% ipython --no-banner

In [1]: import numpy as np

In [2]: np.set_printoptions(precision=2, suppress=True, linewidth=100)

In [3]: rnd = lambda a: np.round(a, 2) + 0

In [4]: rng = np.random.default_rng(79822)

In [5]: arr = np.eye(11, dtype=int)[rng.permutation(11)]

In [6]: arr
Out[6]: 
array([[1, 0, 0, 0, 0, 0, 0, 0, 0, 0, 0],
       [0, 0, 0, 0, 0, 0, 0, 1, 0, 0, 0],
       [0, 0, 0, 1, 0, 0, 0, 0, 0, 0, 0],
       [0, 0, 0, 0, 0, 1, 0, 0, 0, 0, 0],
       [0, 0, 0, 0, 0, 0, 0, 0, 0, 1, 0],
       [0, 1, 0, 0, 0, 0, 0, 0, 0, 0, 0],
       [0, 0, 0, 0, 0, 0, 0, 0, 0, 0, 1],
       [0, 0, 1, 0, 0, 0, 0, 0, 0, 0, 0],
       [0, 0, 0, 0, 1, 0, 0, 0, 0, 0, 0],
       [0, 0, 0, 0, 0, 0, 1, 0, 0, 0, 0],
       [0, 0, 0, 0, 0, 0, 0, 0, 1, 0, 0]])

In [7]: arr.T @ arr
Out[7]: 
array([[1, 0, 0, 0, 0, 0, 0, 0, 0, 0, 0],
       [0, 1, 0, 0, 0, 0, 0, 0, 0, 0, 0],
       [0, 0, 1, 0, 0, 0, 0, 0, 0, 0, 0],
       [0, 0, 0, 1, 0, 0, 0, 0, 0, 0, 0],
       [0, 0, 0, 0, 1, 0, 0, 0, 0, 0, 0],
       [0, 0, 0, 0, 0, 1, 0, 0, 0, 0, 0],
       [0, 0, 0, 0, 0, 0, 1, 0, 0, 0, 0],
       [0, 0, 0, 0, 0, 0, 0, 1, 0, 0, 0],
       [0, 0, 0, 0, 0, 0, 0, 0, 1, 0, 0],
       [0, 0, 0, 0, 0, 0, 0, 0, 0, 1, 0],
       [0, 0, 0, 0, 0, 0, 0, 0, 0, 0, 1]])

In [8]: rnd(np.linalg.svd(arr, compute_uv=False))
Out[8]: array([1., 1., 1., 1., 1., 1., 1., 1., 1., 1., 1.])

In [9]: rnd(np.linalg.pinv(arr))
Out[9]: 
array([[1., 0., 0., 0., 0., 0., 0., 0., 0., 0., 0.],
       [0., 0., 0., 0., 0., 1., 0., 0., 0., 0., 0.],
       [0., 0., 0., 0., 0., 0., 0., 1., 0., 0., 0.],
       [0., 0., 1., 0., 0., 0., 0., 0., 0., 0., 0.],
       [0., 0., 0., 0., 0., 0., 0., 0., 1., 0., 0.],
       [0., 0., 0., 1., 0., 0., 0., 0., 0., 0., 0.],
       [0., 0., 0., 0., 0., 0., 0., 0., 0., 1., 0.],
       [0., 1., 0., 0., 0., 0., 0., 0., 0., 0., 0.],
       [0., 0., 0., 0., 0., 0., 0., 0., 0., 0., 1.],
       [0., 0., 0., 0., 1., 0., 0., 0., 0., 0., 0.],
       [0., 0., 0., 0., 0., 0., 1., 0., 0., 0., 0.]])

In [10]: rnd(np.linalg.norm(arr, axis=0))
Out[10]: array([1., 1., 1., 1., 1., 1., 1., 1., 1., 1., 1.])

In [11]: u, g = arr[4], arr[0]

In [12]: u @ u
Out[12]: np.int64(1)

In [13]: u @ g
Out[13]: np.int64(0)

In [14]: pr = (u @ g) / (u @ u) * u

In [15]: np.linalg.matrix_rank(np.outer(u, g))
Out[15]: np.int64(1)

In [16]: np.outer(u, g)
Out[16]: 
array([[0, 0, 0, 0, 0, 0, 0, 0, 0, 0, 0],
       [0, 0, 0, 0, 0, 0, 0, 0, 0, 0, 0],
       [0, 0, 0, 0, 0, 0, 0, 0, 0, 0, 0],
       [0, 0, 0, 0, 0, 0, 0, 0, 0, 0, 0],
       [0, 0, 0, 0, 0, 0, 0, 0, 0, 0, 0],
       [0, 0, 0, 0, 0, 0, 0, 0, 0, 0, 0],
       [0, 0, 0, 0, 0, 0, 0, 0, 0, 0, 0],
       [0, 0, 0, 0, 0, 0, 0, 0, 0, 0, 0],
       [0, 0, 0, 0, 0, 0, 0, 0, 0, 0, 0],
       [1, 0, 0, 0, 0, 0, 0, 0, 0, 0, 0],
       [0, 0, 0, 0, 0, 0, 0, 0, 0, 0, 0]])

In [17]: rnd(np.linalg.norm(u + g) ** 2 + np.linalg.norm(u - g) ** 2)
Out[17]: np.float64(4.0)

In [18]: g - pr
Out[18]: array([1., 0., 0., 0., 0., 0., 0., 0., 0., 0., 0.])

In [19]: np.linalg.matrix_power(arr, 2)
Out[19]: 
array([[1, 0, 0, 0, 0, 0, 0, 0, 0, 0, 0],
       [0, 0, 1, 0, 0, 0, 0, 0, 0, 0, 0],
       [0, 0, 0, 0, 0, 1, 0, 0, 0, 0, 0],
       [0, 1, 0, 0, 0, 0, 0, 0, 0, 0, 0],
       [0, 0, 0, 0, 0, 0, 1, 0, 0, 0, 0],
       [0, 0, 0, 0, 0, 0, 0, 1, 0, 0, 0],
       [0, 0, 0, 0, 0, 0, 0, 0, 1, 0, 0],
       [0, 0, 0, 1, 0, 0, 0, 0, 0, 0, 0],
       [0, 0, 0, 0, 0, 0, 0, 0, 0, 1, 0],
       [0, 0, 0, 0, 0, 0, 0, 0, 0, 0, 1],
       [0, 0, 0, 0, 1, 0, 0, 0, 0, 0, 0]])

In [20]: rnd(np.sort(np.abs(np.linalg.eigvals(arr)))[::-1])
Out[20]: array([1., 1., 1., 1., 1., 1., 1., 1., 1., 1., 1.])

In [21]: pr = np.eye(11)[6]

In [22]: for _ in range(7):
    ...:     pr = pr @ arr
    ...:     print(pr.round(2))
    ...: 
[0. 0. 0. 0. 0. 0. 0. 0. 0. 0. 1.]
[0. 0. 0. 0. 0. 0. 0. 0. 1. 0. 0.]
[0. 0. 0. 0. 1. 0. 0. 0. 0. 0. 0.]
[0. 0. 0. 0. 0. 0. 0. 0. 0. 1. 0.]
[0. 0. 0. 0. 0. 0. 1. 0. 0. 0. 0.]
[0. 0. 0. 0. 0. 0. 0. 0. 0. 0. 1.]
[0. 0. 0. 0. 0. 0. 0. 0. 1. 0. 0.]

In [23]: u = np.array([4, 3, 0, 2, 4, 2, 0, 5])

In [24]: g = np.array([2, -1, 3, 3, 3, 3, 3, 3, 2])

In [25]: K = np.outer(u, g)

In [26]: K
Out[26]: 
array([[ 8, -4, 12, 12, 12, 12, 12, 12,  8],
       [ 6, -3,  9,  9,  9,  9,  9,  9,  6],
       [ 0,  0,  0,  0,  0,  0,  0,  0,  0],
       [ 4, -2,  6,  6,  6,  6,  6,  6,  4],
       [ 8, -4, 12, 12, 12, 12, 12, 12,  8],
       [ 4, -2,  6,  6,  6,  6,  6,  6,  4],
       [ 0,  0,  0,  0,  0,  0,  0,  0,  0],
       [10, -5, 15, 15, 15, 15, 15, 15, 10]])

In [27]: # column 3 repeats column 2

In [28]: np.argsort(-np.linalg.norm(K, axis=0).round(6), kind="stable")[:3]
Out[28]: array([2, 3, 4])

In [29]: [round(float(x), 2) for x in np.linalg.svd(K, compute_uv=False)[:3]]
Out[29]: [68.28, 0.0, 0.0]

In [30]: np.linalg.matrix_rank(K, rtol=0.1)
Out[30]: np.int64(1)

In [31]: np.linalg.cond(K) > 100
Out[31]: np.True_

In [32]: x = np.array([2, 1, 2, 2, 2, 0, 2, 2, 1])

In [33]: K @ np.ones(9)
Out[33]: array([ 84.,  63.,   0.,  42.,  84.,  42.,   0., 105.])

In [34]: K @ (2 * x)
Out[34]: array([280, 210,   0, 140, 280, 140,   0, 350])

In [35]: np.linalg.norm(K @ x) <= np.linalg.norm(K, 2) * np.linalg.norm(x) + 1e-9
Out[35]: np.True_

In [36]: np.sign((K @ x).round(6))
Out[36]: array([1, 1, 0, 1, 1, 1, 0, 1])

In [37]: K * x
Out[37]: 
array([[16, -4, 24, 24, 24,  0, 24, 24,  8],
       [12, -3, 18, 18, 18,  0, 18, 18,  6],
       [ 0,  0,  0,  0,  0,  0,  0,  0,  0],
       [ 8, -2, 12, 12, 12,  0, 12, 12,  4],
       [16, -4, 24, 24, 24,  0, 24, 24,  8],
       [ 8, -2, 12, 12, 12,  0, 12, 12,  4],
       [ 0,  0,  0,  0,  0,  0,  0,  0,  0],
       [20, -5, 30, 30, 30,  0, 30, 30, 10]])

In [38]: (K @ x).argmax()
Out[38]: np.int64(7)

In [39]: th = np.radians(30)

In [40]: r_ = np.eye(9)

In [41]: r_[6, 6] = r_[0, 0] = np.cos(th)

In [42]: r_[6, 0], r_[0, 6] = -np.sin(th), np.sin(th)

In [43]: rnd(r_)
Out[43]: 
array([[ 0.87,  0.  ,  0.  ,  0.  ,  0.  ,  0.  ,  0.5 ,  0.  ,  0.  ],
       [ 0.  ,  1.  ,  0.  ,  0.  ,  0.  ,  0.  ,  0.  ,  0.  ,  0.  ],
       [ 0.  ,  0.  ,  1.  ,  0.  ,  0.  ,  0.  ,  0.  ,  0.  ,  0.  ],
       [ 0.  ,  0.  ,  0.  ,  1.  ,  0.  ,  0.  ,  0.  ,  0.  ,  0.  ],
       [ 0.  ,  0.  ,  0.  ,  0.  ,  1.  ,  0.  ,  0.  ,  0.  ,  0.  ],
       [ 0.  ,  0.  ,  0.  ,  0.  ,  0.  ,  1.  ,  0.  ,  0.  ,  0.  ],
       [-0.5 ,  0.  ,  0.  ,  0.  ,  0.  ,  0.  ,  0.87,  0.  ,  0.  ],
       [ 0.  ,  0.  ,  0.  ,  0.  ,  0.  ,  0.  ,  0.  ,  1.  ,  0.  ],
       [ 0.  ,  0.  ,  0.  ,  0.  ,  0.  ,  0.  ,  0.  ,  0.  ,  1.  ]])

In [44]: out = K @ r_.T

In [45]: rnd(out)
Out[45]: 
array([[12.93, -4.  , 12.  , 12.  , 12.  , 12.  ,  6.39, 12.  ,  8.  ],
       [ 9.7 , -3.  ,  9.  ,  9.  ,  9.  ,  9.  ,  4.79,  9.  ,  6.  ],
       [ 0.  ,  0.  ,  0.  ,  0.  ,  0.  ,  0.  ,  0.  ,  0.  ,  0.  ],
       [ 6.46, -2.  ,  6.  ,  6.  ,  6.  ,  6.  ,  3.2 ,  6.  ,  4.  ],
       [12.93, -4.  , 12.  , 12.  , 12.  , 12.  ,  6.39, 12.  ,  8.  ],
       [ 6.46, -2.  ,  6.  ,  6.  ,  6.  ,  6.  ,  3.2 ,  6.  ,  4.  ],
       [ 0.  ,  0.  ,  0.  ,  0.  ,  0.  ,  0.  ,  0.  ,  0.  ,  0.  ],
       [16.16, -5.  , 15.  , 15.  , 15.  , 15.  ,  7.99, 15.  , 10.  ]])

In [46]: np.allclose(K @ K.T, out @ out.T)
Out[46]: True

In [47]: F = np.load("mat.npy")

In [48]: F
Out[48]: 
array([[ 0.1, -0.5,  0.5, -0.4,  3.2,  0.7,  0. ,  1.5,  0. , -1.2,  0.2],
       [ 0.5, -0.4, -0.3, -0.3, -0.2,  0.4,  0.5, -0.5, -0.9, -0.1,  2.7],
       [ 1.9, -0.4,  0.4, -0.2,  0.7,  1. , -0.4, -0.5, -0.4, -1.7, -0.8],
       [-0.8,  0.4,  0. , -1.6, -0.4,  1.5, -1.1, -0.7, -1.3,  1.2,  0.3],
       [ 0.7,  0.7, -1.7, -1.9,  1.1,  2.3, -1.4, -1.7,  0.1, -0.5, -0.8],
       [-1.4,  1.1,  0.4,  1.5,  0.6, -0.5, -0.2, -2.2,  0.4,  0. , -0.3],
       [-1.8,  0.5, -2. ,  0.1, -1.9, -0.2, -0.6,  1.2, -2. ,  0.9,  0.7],
       [ 1. ,  2. , -1. ,  0.1,  1.8,  0.7, -0.6,  0.8, -0.8,  1.8,  1.1],
       [ 2.5, -5. , -1.5, -5. , -6. , -7.5, -4.5,  0.5, -1.5, -1. , -6. ],
       [-0.9, -0.4, -0.8,  0.3,  0.7,  1.1,  0. , -0.6, -0.6,  1.1, -0.2],
       [-0.8, -1.9, -2.1,  0.5,  0. , -0.7,  1.5,  1.4,  0.5,  1.9, -0.4],
       [-0.7,  0.4,  0. , -0.6, -0.3,  0.6, -0.1,  0.9,  0.6,  0.2,  1.3],
       [-1.2, -0.3,  0.3,  0.7,  0.1,  0.4, -0.6, -0.4, -2.3, -0.2,  0.6],
       [-0.4, -1. , -1. , -1.7, -1. , -0.7,  0.6, -0.8, -1.7,  0.7,  0.3],
       [ 0.6, -0.4, -0.6,  0.2,  0.9,  0.8,  1.4, -0.7, -0.8, -0.6,  1. ],
       [ 1. , -0.7, -0.2, -0.3, -1.7,  2.2,  0.7, -0.3, -0.2, -0.5,  0.4],
       [-1. , -1.1,  0.5, -0.2,  1.3, -0.9,  0.1,  0.1,  0.3,  1.5,  1.7],
       [-0.2, -1.4, -1.1,  0.5, -0.6, -0.8,  1.5,  1.1,  1.7,  1. ,  0.4],
       [ 1.8, -0.1,  0.6, -0.1, -1.5, -0.4, -0.5,  0.6,  1. ,  1.1,  0.5],
       [-0.1, -0.2,  2.7,  0.2,  1.1, -0.4,  0.6,  0.5,  0. ,  0. ,  0.4],
       [ 0.5, -1.2,  3. ,  0.5, -0.9, -1.3,  1.5,  0.7,  0.5,  0.9, -1.6],
       [ 0.5,  2.2, -1.3, -2. , -0.9,  0.2, -0.2, -0.2,  1. ,  0. ,  0.5],
       [-1.4, -2.7, -1.2, -0.3,  1.5,  1.2,  0.9, -0.2,  0.5,  0.1, -1.5],
       [-1. ,  0. , -1.6,  0.5,  0.3, -0.6,  0.8,  0.1, -0.7,  0.7, -0.1],
       [ 0.9,  0.3, -1.4, -0.8, -1.6,  1.7,  0.1, -0.8, -0.1, -1.2,  0.8],
       [ 1.4, -0.1, -0.5, -0.5,  0.9, -0.5,  0.7,  1.2, -0.2,  0. , -1.2],
       [-0.8,  1. ,  1.2,  2.2, -2.2, -0.8,  1.3, -0.5, -0.6, -0.5,  0.7],
       [ 0.2,  0.4, -0.7,  0.1,  0. ,  0.5,  0.8, -0.4, -2.3, -0.2,  1.6],
       [-1.7, -1.2,  0.5, -0.7,  0.9, -1.5, -0.9, -1.6, -0.3,  1. , -0.3],
       [ 0.9, -0.1,  0.7, -1. , -1. ,  0.7,  0.6,  1.5, -0.5, -0.1,  0.1],
       [ 0.7, -0.3,  1.5,  1. , -0.1,  0.2,  0.5,  0.9, -1.7, -1.3,  0.2],
       [ 0. , -1.1, -1.9,  0.1, -0.8,  2.2, -1.4,  0.3,  0.2, -0.9, -0.3],
       [-0.3,  0. , -1.3, -0.4,  0.6,  0.2,  0.2,  0.4, -0.7,  0.3, -1.4],
       [ 0.5, -0.7, -1.4, -1. , -0.8, -0.2,  0.6,  0.5, -0.1,  0.8,  0.2],
       [-2. ,  0.3, -0.5,  0.2,  0.5,  1.3, -2.1,  1. , -0.3,  0.5,  0.7]])

In [49]: cen = F - F.mean(axis=0)

In [50]: V = np.linalg.svd(cen)[2][:1]

In [51]: out = cen - cen @ V.T @ V

In [52]: rnd(out.std(axis=0))
Out[52]: array([1.  , 0.89, 1.2 , 0.83, 1.02, 0.91, 0.95, 0.91, 0.92, 0.89, 0.78])

In [53]: rnd(np.diag(V.T @ V))
Out[53]: array([0.03, 0.12, 0.01, 0.11, 0.19, 0.28, 0.07, 0.  , 0.  , 0.  , 0.19])

In [54]: x = np.array([5, 5, 2, -4, -4, 3, 2, -3, 3, -5, 4])

In [55]: target = F @ x

In [56]: c, lr = np.zeros(11), 1 / np.linalg.norm(F, 2) ** 2

In [57]: for i in range(200):
    ...:     c -= lr * F.T @ (F @ c - target)
    ...:     if i % 50 == 0: print(i, round(np.linalg.norm(F @ c - target), 2))
    ...: 
0 66.54
50 1.42
100 0.22
150 0.03

In [58]: rnd(c)
Out[58]: array([ 5.,  5.,  2., -4., -4.,  3.,  2., -3.,  3., -5.,  4.])

In [59]: r = np.linalg.matrix_rank(K)

In [60]: r
Out[60]: np.int64(1)

In [61]: ns = np.linalg.svd(K)[2][r:].T

In [62]: np.allclose(K @ ns, 0)
Out[62]: True

In [63]: [int(np.linalg.matrix_rank(K[:i])) for i in range(1, len(K) + 1)]
Out[63]: [1, 1, 1, 1, 1, 1, 1, 1]

In [64]: q, _ = np.linalg.qr(np.array([[1.5, -2.2, -0.3, 1.7, 1.1],
    ...:     [-0.6, 1.3, -1.1, 0.1, -0.5],
    ...:     [1.3, 0.1, -0.7, -1.1, 0.2],
    ...:     [-1.2, -0.7, -1.3, 1.2, 0.9],
    ...:     [0.5, -1.3, -1.2, 1.7, -0.2],
    ...:     [0.5, 0.9, 0.7, 0.4, 2.5],
    ...:     [-0.4, -0.8, -0.6, -0.4, 0.8],
    ...:     [1.3, 0.1, 0.7, 1.5, -0.5],
    ...:     [-0.1, 0.2, 0.7, 0.3, -0.7]]))

In [65]: feats = q @ q.T

In [66]: rnd(feats)
Out[66]: 
array([[ 0.62, -0.3 ,  0.09,  0.06,  0.29,  0.08,  0.11,  0.15, -0.06],
       [-0.3 ,  0.65,  0.16,  0.2 ,  0.18,  0.04, -0.15,  0.08, -0.08],
       [ 0.09,  0.16,  0.76, -0.27,  0.05,  0.01,  0.07, -0.06, -0.26],
       [ 0.06,  0.2 , -0.27,  0.58,  0.23,  0.09,  0.16, -0.18, -0.08],
       [ 0.29,  0.18,  0.05,  0.23,  0.46, -0.19, -0.02,  0.18, -0.04],
       [ 0.08,  0.04,  0.01,  0.09, -0.19,  0.92, -0.01,  0.1 , -0.1 ],
       [ 0.11, -0.15,  0.07,  0.16, -0.02, -0.01,  0.27, -0.33, -0.14],
       [ 0.15,  0.08, -0.06, -0.18,  0.18,  0.1 , -0.33,  0.56,  0.16],
       [-0.06, -0.08, -0.26, -0.08, -0.04, -0.1 , -0.14,  0.16,  0.17]])

In [67]: q, r_ = np.linalg.qr(F)

In [68]: rnd(q.T @ q)
Out[68]: 
array([[1., 0., 0., 0., 0., 0., 0., 0., 0., 0., 0.],
       [0., 1., 0., 0., 0., 0., 0., 0., 0., 0., 0.],
       [0., 0., 1., 0., 0., 0., 0., 0., 0., 0., 0.],
       [0., 0., 0., 1., 0., 0., 0., 0., 0., 0., 0.],
       [0., 0., 0., 0., 1., 0., 0., 0., 0., 0., 0.],
       [0., 0., 0., 0., 0., 1., 0., 0., 0., 0., 0.],
       [0., 0., 0., 0., 0., 0., 1., 0., 0., 0., 0.],
       [0., 0., 0., 0., 0., 0., 0., 1., 0., 0., 0.],
       [0., 0., 0., 0., 0., 0., 0., 0., 1., 0., 0.],
       [0., 0., 0., 0., 0., 0., 0., 0., 0., 1., 0.],
       [0., 0., 0., 0., 0., 0., 0., 0., 0., 0., 1.]])

In [69]: rnd(abs(r_[0, 0])), rnd(np.linalg.norm(F[:, 0]))
Out[69]: (np.float64(6.49), np.float64(6.49))

In [70]: rnd(np.trace(q @ q.T))
Out[70]: np.float64(11.0)

In [71]: np.allclose(r_.T @ r_, F.T @ F)
Out[71]: True

In [72]: W0 = np.loadtxt("block4.csv", delimiter=",")

In [73]: W0
Out[73]: 
array([[  3.25,   5.07,   4.2 ,  -6.99,   4.04,  -0.37,  11.78,  -2.33,  -3.07],
       [  1.21,   1.86,   1.32,  -0.02,   0.17,   1.13,   2.75,  -0.77,  -1.02],
       [ -2.01,  -2.78,  -1.18,  -9.16,   4.78,  -6.36,   0.75,   1.17,   1.22],
       [ -1.29,  -1.74,  -0.14, -11.47,   6.11,  -6.93,   3.74,   0.73,   0.49],
       [  1.23,   1.84,   1.33,  -0.03,   0.03,   1.11,   2.78,  -0.73,  -1.04],
       [  2.35,   3.72,   3.62, -11.5 ,   6.4 ,  -3.57,  12.17,  -1.68,  -2.44],
       [ -0.87,  -1.03,   0.1 ,  -9.15,   4.9 ,  -5.29,   3.57,   0.4 ,   0.09],
       [  4.07,   6.22,   5.34,  -9.2 ,   5.32,  -0.89,  14.77,  -2.82,  -3.81],
       [  0.65,   1.07,   1.02,  -2.39,   1.34,  -0.47,   3.  ,  -0.46,  -0.72],
       [  2.7 ,   4.01,   3.35,  -4.62,   2.66,   0.11,   8.75,  -1.85,  -2.33],
       [  1.95,   2.9 ,   2.25,  -2.33,   1.4 ,   0.52,   5.86,  -1.31,  -1.79],
       [  2.12,   3.35,   3.03,  -6.87,   3.93,  -1.51,   8.95,  -1.41,  -2.13],
       [ -1.99,  -2.72,  -1.15,  -9.21,   4.78,  -6.43,   0.79,   1.28,   1.12],
       [  0.63,   1.16,   1.01,  -2.2 ,   1.3 ,  -0.46,   2.92,  -0.45,  -0.65],
       [  3.24,   5.15,   4.31,  -6.9 ,   4.04,  -0.48,  11.81,  -2.41,  -3.08],
       [ -0.91,  -1.4 ,  -0.62,  -4.65,   2.44,  -3.24,   0.43,   0.56,   0.63],
       [  4.08,   6.19,   5.36,  -9.11,   5.32,  -0.88,  14.86,  -2.87,  -3.77],
       [ -2.52,  -3.5 ,  -1.49, -11.52,   5.98,  -7.95,   0.95,   1.49,   1.48],
       [ -1.35,  -1.68,  -0.27, -11.43,   6.07,  -6.93,   3.79,   0.69,   0.52],
       [  3.24,   5.13,   4.32,  -6.89,   4.06,  -0.39,  11.81,  -2.24,  -3.11],
       [  3.66,   5.4 ,   3.89,   0.01,   0.36,   3.41,   8.34,  -2.41,  -2.98],
       [  0.98,   1.47,   1.68,  -6.77,   3.78,  -2.6 ,   6.22,  -0.71,  -1.03],
       [  0.35,   0.91,   1.36,  -9.11,   5.  ,  -4.2 ,   6.39,  -0.38,  -0.81],
       [  3.33,   5.1 ,   4.39,  -6.93,   4.01,  -0.4 ,  11.8 ,  -2.38,  -3.06],
       [ -0.77,  -1.14,   0.05,  -9.22,   4.9 ,  -5.34,   3.62,   0.42,   0.22],
       [  2.13,   3.34,   2.99,  -6.86,   3.93,  -1.58,   8.99,  -1.53,  -2.08],
       [  2.06,   3.34,   2.92,  -6.88,   3.91,  -1.5 ,   9.02,  -1.53,  -2.06],
       [  4.97,   7.61,   5.99,  -4.55,   2.94,   2.21,  14.4 ,  -3.43,  -4.42],
       [  3.52,   5.44,   5.08, -11.52,   6.62,  -2.48,  14.96,  -2.46,  -3.44],
       [  5.99,   8.98,   6.6 ,   0.02,   0.43,   5.47,  14.06,  -3.98,  -4.98],
       [ -1.35,  -1.73,  -0.17, -11.57,   6.09,  -6.96,   3.77,   0.74,   0.47],
       [ -2.6 ,  -3.47,  -1.54, -11.53,   5.98,  -8.03,   0.95,   1.42,   1.48],
       [ -2.52,  -3.53,  -1.52, -11.44,   6.01,  -8.  ,   0.96,   1.55,   1.48],
       [  1.43,   2.17,   2.02,  -4.54,   2.62,  -0.97,   5.95,  -1.03,  -1.4 ],
       [ -1.08,  -1.41,  -0.69,  -4.59,   2.34,  -3.22,   0.39,   0.63,   0.66],
       [  2.58,   4.03,   3.23,  -4.64,   2.63,   0.09,   8.81,  -1.86,  -2.38],
       [  2.82,   4.44,   4.  ,  -9.21,   5.19,  -1.99,  12.08,  -2.06,  -2.68],
       [ -1.3 ,  -1.75,  -0.13, -11.45,   6.11,  -6.92,   3.9 ,   0.74,   0.44],
       [ -1.99,  -2.79,  -1.18,  -9.11,   4.81,  -6.39,   0.78,   1.25,   1.25],
       [  4.86,   7.16,   5.16,   0.04,   0.44,   4.39,  11.26,  -3.18,  -4.02]])

In [74]: cent = W0[[11, 21]].astype(float)

In [75]: for _ in range(4):
    ...:     idx = np.linalg.norm(W0[:, None] - cent, axis=-1).argmin(axis=1)
    ...:     cent = np.array([W0[idx == j].mean(axis=0) for j in range(2)])
    ...: 

In [76]: idx
Out[76]: 
array([0, 1, 1, 1, 1, 0, 1, 0, 1, 0, 0, 0, 1, 1, 0, 1, 0, 1, 1, 0, 0, 1, 1, 0, 1, 0, 0, 0, 0, 0, 1,
       1, 1, 0, 1, 0, 0, 1, 1, 0])

In [77]: rnd(cent[1] - cent[0])
Out[77]: array([-4.09, -6.06, -4.21, -1.83,  0.63, -4.63, -8.4 ,  2.72,  3.27])
